% python3 -q
>>> import numpy as np
>>> import numpy.linalg as la
>>> np.set_printoptions(precision=2, suppress=True, linewidth=100)
>>> rnd = lambda a: np.round(a, 2) + 0
>>> m1 = np.loadtxt("arr.csv", delimiter=",")
>>> m1
array([[-1., -1., -2., -2., -2., -2., -2.],
       [ 2.,  2.,  1.,  0.,  0.,  0.,  2.]])
>>> U, sig, Vh = la.svd(m1, full_matrices=False)
>>> rnd(np.sqrt((sig ** 2).sum())), rnd(la.norm(m1))
(np.float64(5.92), np.float64(5.92))
>>> rnd(sig)
array([5.34, 2.56])
>>> rnd(np.cumsum(sig ** 2) / np.sum(sig ** 2))
array([0.81, 1.  ])
>>> rnd(Vh @ Vh.T)
array([[1., 0.],
       [0., 1.]])
>>> np.abs(U[:, 0]).round(6).argmax()
np.int64(0)
>>> rnd(np.abs(Vh[0]))
array([0.36, 0.36, 0.42, 0.31, 0.31, 0.31, 0.52])
>>> rnd(U.T @ m1 @ Vh.T)
array([[5.34, 0.  ],
       [0.  , 2.56]])
>>> x0 = np.array([6, -6, -2, 2, -8, 2, 7])
>>> h1 = np.maximum(m1 @ x0, 0)
>>> np.flatnonzero(h1 > 1e-9)
array([1])
>>> np.maximum(m1 @ x0, 0) - np.maximum(-m1 @ x0, 0)
array([-2., 12.])
>>> h1
array([ 0., 12.])
>>> m1.T @ h1
array([24., 24., 12.,  0.,  0.,  0., 24.])
>>> rng = np.random.default_rng(23715)
>>> B = m1 + rng.integers(-2, 3, (2, 1)) @ rng.integers(-2, 3, (1, 7))
>>> B
array([[-1., -3.,  2.,  2., -4., -4.,  2.],
       [ 2.,  0.,  5.,  4., -2., -2.,  6.]])
>>> rnd(la.svd(B - m1, compute_uv=False))
array([10.95,  0.  ])
>>> B - m1
array([[ 0., -2.,  4.,  4., -2., -2.,  4.],
       [ 0., -2.,  4.,  4., -2., -2.,  4.]])
>>> x0 = np.array([2, 3, 2, -2, 1, -3, -3])
>>> (m1 * x0).sum(axis=1)
array([5., 6.])
>>> np.sign((m1 @ x0).round(6))
array([1., 1.])
>>> x0 @ m1
Traceback (most recent call last):
  File "<python-input-28>", line 1, in <module>
    x0 @ m1
    ~~~^~~~
ValueError: matmul: Input operand 1 has a mismatch in its core dimension 0, with gufunc signature (n?,k),(k,m?)->(n?,m?) (size 2 is different from 7)
